$ python3 -q
>>> import numpy as np
>>> from numpy import linalg as LA
>>> np.set_printoptions(suppress=True, linewidth=200)
>>> J = np.loadtxt("run17.csv", delimiter=",")
>>> J
array([[ 3.95,  4.23, -0.47,  0.17,  7.47],
       [ 4.57, -0.55, -4.34,  1.06,  6.13],
       [-0.09,  7.21,  3.  ,  1.4 ,  2.52],
       [-1.41,  3.37,  0.11,  4.39, -1.1 ],
       [ 4.22, -2.79, -0.34, -4.05, -0.02],
       [ 3.52, -2.77,  1.32, -3.18, -2.14],
       [ 1.72,  2.95, -3.06,  4.61,  5.18],
       [ 2.38,  1.44,  0.45, -0.89,  1.54],
       [ 1.36,  6.87, -3.03,  1.28,  8.61],
       [ 2.64,  4.08, -1.03,  0.23,  5.9 ],
       [-3.33,  8.13,  8.25,  1.79, -4.86],
       [-0.39,  1.43,  2.18,  3.97, -3.29],
       [ 1.6 ,  0.98,  1.28, -0.98, -0.66],
       [ 0.94,  3.97,  5.28, -2.07, -1.39],
       [ 5.48,  0.02, -3.87, -2.15,  7.46],
       [ 5.7 , -3.75, -2.72, -5.41,  2.69],
       [ 0.88,  3.57,  2.79, -1.38, -0.03],
       [-0.49,  4.29, -0.42,  4.25,  1.54],
       [ 2.17,  1.41, -2.04, -2.17,  2.96],
       [ 2.12,  3.75, -0.57, -0.85,  4.4 ],
       [ 2.82,  4.44,  1.66, -3.56,  4.3 ],
       [ 0.44,  3.71,  2.26, -0.76, -0.08],
       [ 5.81,  3.32, -0.78, -3.36,  9.1 ],
       [ 4.69, -1.48, -1.69, -1.27,  3.21],
       [-2.11,  8.34,  2.86,  7.19,  1.39],
       [ 9.53, -4.66, -4.56, -7.11,  8.31],
       [ 1.72, -3.78, -3.75, -0.55, -1.84],
       [ 0.03, -3.  , -2.9 ,  1.5 , -3.86],
       [-1.63,  6.51,  2.17,  2.12,  0.27],
       [ 0.72,  2.77,  2.96, -0.6 , -1.19],
       [ 1.85, -1.39, -8.39,  5.06,  4.66],
       [ 3.36,  4.03,  2.42, -1.17,  4.21],
       [ 4.15,  2.71, -1.25, -0.4 ,  6.66],
       [-1.22,  2.73,  1.55,  2.87, -2.67],
       [-6.6 ,  4.97,  1.62, 10.71, -7.34],
       [-3.66,  1.67,  2.91,  2.78, -8.23],
       [-0.99,  4.38,  3.41,  3.15, -1.94],
       [ 1.21, -0.36,  0.36, -1.96, -2.01],
       [ 2.63,  2.09, -0.24, -1.6 ,  3.04],
       [ 3.14, -2.67, -4.02, -1.09,  1.49],
       [ 2.15, -3.77, -2.55,  0.64, -2.03],
       [-0.69,  1.34,  2.16, -0.04, -4.06],
       [ 0.61,  3.41,  1.74,  0.26,  0.3 ]])
>>> cent = J[[39, 41]].astype(float)
>>> for _ in range(3):
...     labels = LA.norm(J[:, None] - cent, axis=-1).argmin(axis=1)
...     cent = np.array([J[labels == j].mean(axis=0) for j in range(2)])
... 
>>> labels
array([0, 0, 1, 1, 0, 0, 0, 0, 0, 0, 1, 1, 1, 1, 0, 0, 1, 1, 0, 0, 0, 1, 0, 0, 1, 0, 0, 1, 1, 1, 0, 0, 0, 1, 1, 1, 1, 1, 0, 0, 0, 1, 1])
>>> np.round(cent[1] - cent[0], 2)
array([-4.36,  2.87,  4.04,  3.05, -5.8 ])
>>> np.abs(cent[1] - cent[0]).argmax()
np.int64(4)
>>> vec = np.array([2, -1, -2, 3, -3])
>>> y = J @ vec
>>> np.round(LA.pinv(J) @ J, 2) + 0
array([[1., 0., 0., 0., 0.],
       [0., 1., 0., 0., 0.],
       [0., 0., 1., 0., 0.],
       [0., 0., 0., 1., 0.],
       [0., 0., 0., 0., 1.]])
>>> np.round(LA.lstsq(J, y)[0], 2)
array([ 2., -1., -2.,  3., -3.])
>>> np.round(LA.solve(J.T @ J, J.T @ y), 2)
array([ 2., -1., -2.,  3., -3.])
>>> rng = np.random.default_rng(29)
>>> y = y + 0.3 * rng.normal(size=43)
>>> y.round(2)
array([-17.41,   3.17, -16.8 ,  10.01,  -0.16,   3.98,   4.99,  -4.88, -19.91, -13.95, -11.45,  14.95,  -1.8 , -15.36, -10.13,  -3.96, -11.67,   3.53,  -8.25, -13.95, -25.49,  -9.11, -26.63,   0.89,
        -0.83, -14.07,  18.08,  25.6 ,  -7.74,  -5.35,  23.05, -18.12, -13.7 ,   8.19,  32.62,  18.74,   1.79,   2.32, -10.05,   9.57,  21.05,   4.81,  -6.44])
>>> c, *_ = LA.lstsq(J, y)
>>> np.round(J.T @ (y - J @ c), 2) + 0
array([0., 0., 0., 0., 0.])
>>> Xs = J - J.mean(axis=0)
>>> V = LA.svd(Xs)[2][:3]
>>> other = Xs - Xs @ V.T @ V
>>> np.round((Xs @ V.T).std(axis=0), 2)
array([5.74, 3.81, 3.03])
>>> np.round(np.cov(Xs @ V.T, rowvar=False), 2) + 0
array([[33.67,  0.  ,  0.  ],
       [ 0.  , 14.83,  0.  ],
       [ 0.  ,  0.  ,  9.42]])
>>> np.round(LA.norm(other) / LA.norm(Xs), 2)
np.float64(0.11)
>>> left, sig, vt = LA.svd(J, full_matrices=False)
>>> np.round(np.abs(vt[0]), 2)
array([0.52, 0.21, 0.36, 0.37, 0.65])
>>> np.round(vt @ vt.T, 2) + 0
array([[1., 0., 0., 0., 0.],
       [0., 1., 0., 0., 0.],
       [0., 0., 1., 0., 0.],
       [0., 0., 0., 1., 0.],
       [0., 0., 0., 0., 1.]])
>>> (sig > 1e-8).sum()
np.int64(5)
>>> round(np.sqrt((sig ** 2).sum()), 2), np.round(LA.norm(J), 2)
(np.float64(52.87), np.float64(52.87))
>>> D = LA.norm(J[:, None] - J[None], axis=-1)
>>> D[21].round(6).argsort(kind="stable")[:4]
array([21, 16, 42, 29])
>>> (D + 1e9 * np.eye(43)).round(6).argmin(axis=1)
array([32, 14, 28, 33,  5,  4,  9, 38,  9, 19, 36, 33, 37, 16,  1,  4, 21,  3, 38,  9, 31, 16, 32, 39, 28, 15, 40, 40,  2, 16,  1, 20,  0, 11, 35, 41, 33, 12,  7, 23, 26, 33, 21])
>>> mat = np.load("layer0.npy")
>>> mat
array([[0, 1, 2, 1, 0, 0],
       [0, 0, 1, 1, 1, 0],
       [0, 0, 0, 2, 0, 2],
       [0, 0, 0, 0, 2, 1],
       [0, 0, 0, 0, 0, 1],
       [0, 0, 0, 0, 0, 0]])
>>> left, sig, vt = LA.svd(mat)
>>> V = vt[:(sig > 1e-8).sum()]
>>> vec = mat[2] + 4 * mat[3] + rng.integers(2) * np.eye(6)[4]
>>> vec
array([0., 0., 0., 2., 8., 6.])
>>> LA.matrix_rank(np.vstack([mat, vec]))
np.int64(5)
>>> np.round(V.T @ V, 2) + 0
array([[0., 0., 0., 0., 0., 0.],
       [0., 1., 0., 0., 0., 0.],
       [0., 0., 1., 0., 0., 0.],
       [0., 0., 0., 1., 0., 0.],
       [0., 0., 0., 0., 1., 0.],
       [0., 0., 0., 0., 0., 1.]])
>>> np.round(np.diag(V.T @ V), 2)
array([0., 1., 1., 1., 1., 1.])
>>> labels = J[:, 4] > np.median(J[:, 4])
>>> f = J[labels].mean(axis=0) - J[~labels].mean(axis=0)
>>> np.argsort(-np.abs(f).round(6), kind="stable")
array([4, 0, 2, 3, 1])
>>> data = np.array([[-0.2, -1.1, -0.5, 0.7, 1.2, -0.7, -1.0, 0.3, 1.5],
...     [-0.2, -1.4, 1.6, 1.5, -0.2, 0.1, -1.6, -0.9, -0.3],
...     [-0.51, 0.82, 0.51, 1.35, 3.23, -0.24, 0.73, -0.34, 0.19],
...     [-0.5, 0.8, 0.5, 1.3, 3.2, -0.2, 0.8, -0.3, 0.2],
...     [2.2, -1.9, 1.4, 0.5, -1.2, 0.2, 2.0, 0.4, -0.5],
...     [-1.5, -0.5, 0.9, -0.3, 0.0, 0.7, 1.3, -0.9, 2.1]])
>>> vec = np.array([-1, -1, 1, 1, 2, -3, -2, 3, 3])
>>> h1 = np.maximum(data @ vec, 0)
>>> h1.round(2)
array([13.4 ,  3.6 ,  6.82,  6.6 ,  0.  ,  1.5 ])
>>> np.round(np.tanh(data @ vec), 2)
array([ 1.  ,  1.  ,  1.  ,  1.  , -1.  ,  0.91])
>>> data * (h1 > 1e-9)[:, None]
array([[-0.2 , -1.1 , -0.5 ,  0.7 ,  1.2 , -0.7 , -1.  ,  0.3 ,  1.5 ],
       [-0.2 , -1.4 ,  1.6 ,  1.5 , -0.2 ,  0.1 , -1.6 , -0.9 , -0.3 ],
       [-0.51,  0.82,  0.51,  1.35,  3.23, -0.24,  0.73, -0.34,  0.19],
       [-0.5 ,  0.8 ,  0.5 ,  1.3 ,  3.2 , -0.2 ,  0.8 , -0.3 ,  0.2 ],
       [ 0.  , -0.  ,  0.  ,  0.  , -0.  ,  0.  ,  0.  ,  0.  , -0.  ],
       [-1.5 , -0.5 ,  0.9 , -0.3 ,  0.  ,  0.7 ,  1.3 , -0.9 ,  2.1 ]])
>>> np.round(np.maximum(data @ vec, 0) - np.maximum(-data @ vec, 0), 2)
array([13.4 ,  3.6 ,  6.82,  6.6 , -5.7 ,  1.5 ])
>>> np.round(np.maximum(data @ (3 * vec), 0), 2)
array([40.2 , 10.8 , 20.46, 19.8 ,  0.  ,  4.5 ])
>>> LA.matrix_rank(data, rtol=0.1)
np.int64(5)
>>> left, sig, vt = LA.svd(data)
>>> np.argmax(sig[:-1] / (sig[1:] + 1e-6)) + 1
np.int64(5)
>>> sig.round(2)
array([5.64, 3.93, 3.31, 3.21, 2.12, 0.03])
>>> other = left[:, :5] @ np.diag(sig[:5]) @ vt[:5]
>>> round(LA.norm(data - other, 2), 2), round(float(sig[5]), 2)
(np.float64(0.03), 0.03)
>>> round(np.abs(data - other).max(), 2)
np.float64(0.01)
>>> LA.matrix_rank(data, rtol=0.05)
np.int64(5)
>>> t = np.sort(rng.uniform(-2, 2, 42))
>>> A = np.c_[t, t ** 2, t ** 3] @ np.array([[6, -4, 6, -8, 8, -8, 8, 5],
...     [1, -1, -3, -5, -1, -3, -6, -8],
...     [7, -6, -4, 0, 5, 0, 8, -6]])
>>> A.round(2)
array([[-50.04,  40.34,   3.33,  -2.04, -48.22,   4.61, -83.02,   0.66],
       [-43.02,  34.49,   1.17,  -1.04, -42.2 ,   4.88, -72.28,  -1.72],
       [-41.86,  33.52,   0.83,  -0.87, -41.2 ,   4.92, -70.49,  -2.09],
       [-35.18,  27.98,  -1.04,   0.08, -35.37,   5.13, -60.1 ,  -4.05],
       [-32.35,  25.63,  -1.77,   0.47, -32.88,   5.21, -55.63,  -4.78],
       [-27.04,  21.25,  -3.01,   1.21, -28.13,   5.3 , -47.15,  -5.96],
       [-23.32,  18.19,  -3.76,   1.71, -24.75,   5.33, -41.12,  -6.6 ],
       [-22.69,  17.67,  -3.87,   1.79, -24.18,   5.33, -40.09,  -6.68],
       [-20.51,  15.89,  -4.24,   2.08, -22.17,   5.32, -36.49,  -6.95],
       [-20.35,  15.76,  -4.26,   2.09, -22.02,   5.32, -36.24,  -6.96],
       [-17.8 ,  13.68,  -4.61,   2.41, -19.63,   5.28, -31.97,  -7.15],
       [-12.47,   9.38,  -5.  ,   2.96, -14.47,   5.04, -22.82,  -7.05],
       [ -8.84,   6.49,  -4.83,   3.18, -10.76,   4.66, -16.34,  -6.39],
       [ -7.52,   5.45,  -4.63,   3.2 ,  -9.35,   4.44, -13.92,  -5.97],
       [ -7.33,   5.31,  -4.59,   3.2 ,  -9.15,   4.4 , -13.57,  -5.9 ],
       [ -6.75,   4.86,  -4.47,   3.18,  -8.52,   4.28, -12.49,  -5.66],
       [ -4.98,   3.51,  -3.91,   3.04,  -6.51,   3.8 ,  -9.14,  -4.73],
       [ -4.15,   2.89,  -3.54,   2.89,  -5.52,   3.49,  -7.53,  -4.17],
       [ -3.18,   2.17,  -2.97,   2.6 ,  -4.31,   3.02,  -5.62,  -3.36],
       [ -1.12,   0.74,  -1.19,   1.31,  -1.55,   1.38,  -1.74,  -1.16],
       [ -0.92,   0.61,  -0.97,   1.1 ,  -1.26,   1.15,  -1.39,  -0.93],
       [ -0.23,   0.15,  -0.23,   0.3 ,  -0.31,   0.3 ,  -0.32,  -0.2 ],
       [ -0.22,   0.15,  -0.23,   0.29,  -0.3 ,   0.3 ,  -0.31,  -0.2 ],
       [  0.17,  -0.12,   0.17,  -0.24,   0.23,  -0.23,   0.23,   0.14],
       [  0.44,  -0.29,   0.41,  -0.6 ,   0.57,  -0.59,   0.55,   0.32],
       [  1.14,  -0.78,   0.95,  -1.58,   1.42,  -1.52,   1.28,   0.6 ],
       [  1.62,  -1.12,   1.22,  -2.24,   1.96,  -2.12,   1.71,   0.66],
       [  2.17,  -1.52,   1.45,  -2.96,   2.53,  -2.77,   2.14,   0.6 ],
       [  3.42,  -2.46,   1.72,  -4.48,   3.74,  -4.09,   3.03,   0.15],
       [  5.07,  -3.74,   1.7 ,  -6.21,   5.18,  -5.55,   4.11,  -0.88],
       [  6.51,  -4.89,   1.48,  -7.55,   6.37,  -6.66,   5.03,  -2.  ],
       [ 10.84,  -8.4 ,   0.23, -10.92,   9.68,  -9.37,   7.85,  -5.9 ],
       [ 12.31,  -9.6 ,  -0.32, -11.92,  10.77, -10.16,   8.84,  -7.32],
       [ 15.28, -12.06,  -1.54, -13.78,  12.92, -11.6 ,  10.89, -10.29],
       [ 26.6 , -21.52,  -6.93, -19.66,  20.9 , -16.08,  19.13, -22.02],
       [ 34.23, -27.96, -10.91, -22.99,  26.18, -18.55,  25.  , -30.07],
       [ 34.52, -28.2 , -11.06, -23.11,  26.38, -18.64,  25.23, -30.38],
       [ 42.56, -35.  , -15.41, -26.25,  31.91, -20.96,  31.59, -38.89],
       [ 53.1 , -43.93, -21.26, -30.  ,  39.12, -23.69,  40.16, -50.05],
       [ 58.96, -48.91, -24.56, -31.95,  43.11, -25.09,  45.01, -56.24],
       [ 63.54, -52.8 , -27.16, -33.41,  46.24, -26.15,  48.85, -61.08],
       [ 69.63, -57.98, -30.64, -35.29,  50.39, -27.49,  53.99, -67.5 ]])
>>> np.abs(np.diag(LA.qr(A)[1])) > 1e-9
array([ True,  True,  True, False, False, False, False, False])
>>> np.round(np.trace(LA.pinv(A) @ A), 2)
np.float64(3.0)
>>> LA.lstsq(A[:-1].T, A[-1])[2]
np.int32(3)
